% python3 -q
>>> import numpy as np
>>> from numpy import linalg as LA
>>> np.set_printoptions(suppress=True, linewidth=160)
>>> def rd(a):
...     return np.round(a, 3) + 0
... 
>>> arr = np.loadtxt("block14.csv", delimiter=",")
>>> arr
array([[-3.,  3.,  1., -1.,  0., -3.,  3., -2.],
       [-3., -2., -2.,  2.,  2., -1.,  3., -3.],
       [ 2.,  2.,  1.,  0., -3.,  2., -1.,  3.],
       [ 1.,  0.,  3.,  3., -3.,  0.,  1., -1.],
       [-1.,  2.,  2.,  2., -2., -3., -1., -2.],
       [ 3.,  3.,  2., -2.,  1., -2.,  2., -1.],
       [-3.,  2.,  3.,  2.,  3.,  0., -2.,  2.],
       [-1., -2.,  3.,  3.,  3., -1., -3., -2.],
       [-3.,  1.,  2., -3., -1.,  1., -1.,  3.],
       [ 1.,  3., -3., -1.,  1.,  3.,  1.,  3.],
       [ 3., -2.,  1.,  2.,  1.,  3., -1.,  3.],
       [ 3., -2.,  1.,  2.,  1.,  3., -1.,  3.],
       [-2.,  3.,  1.,  0.,  1., -2., -3., -1.],
       [ 0.,  2., -3.,  0.,  3., -1.,  1., -1.],
       [-3.,  1., -1.,  2., -1.,  3., -2.,  2.]])
>>> other = np.array([[3, 2], [2, 2], [2, 0], [2, 1], [2, 0], [1, 0], [0, 3], [3, 3]])
>>> other.T @ arr.T
array([[-12., -19.,  17.,   6.,  -4.,  12.,  17.,   4.,  -1.,  15.,  25.,  25.,  -1.,   0.,   2.],
       [  2.,  -8.,  14.,   5.,  -5.,  13.,   0., -18.,  -1.,  19.,  10.,  10., -10.,   4.,  -2.]])
>>> np.vstack([arr, other.T]).shape
(17, 8)
>>> LA.matrix_rank(np.vstack([arr, other.T]))
np.int64(8)
>>> np.einsum("ij->j", arr)
array([-6., 14., 11., 11.,  6.,  2., -4.,  6.])
>>> other @ arr
Traceback (most recent call last):
  File "<python-input-11>", line 1, in <module>
    other @ arr
    ~~~~~~^~~~~
ValueError: matmul: Input operand 1 has a mismatch in its core dimension 0, with gufunc signature (n?,k),(k,m?)->(n?,m?) (size 15 is different from 2)
>>> np.einsum("ik,kj->ij", arr, other)
array([[-12.,   2.],
       [-19.,  -8.],
       [ 17.,  14.],
       [  6.,   5.],
       [ -4.,  -5.],
       [ 12.,  13.],
       [ 17.,   0.],
       [  4., -18.],
       [ -1.,  -1.],
       [ 15.,  19.],
       [ 25.,  10.],
       [ 25.,  10.],
       [ -1., -10.],
       [  0.,   4.],
       [  2.,  -2.]])
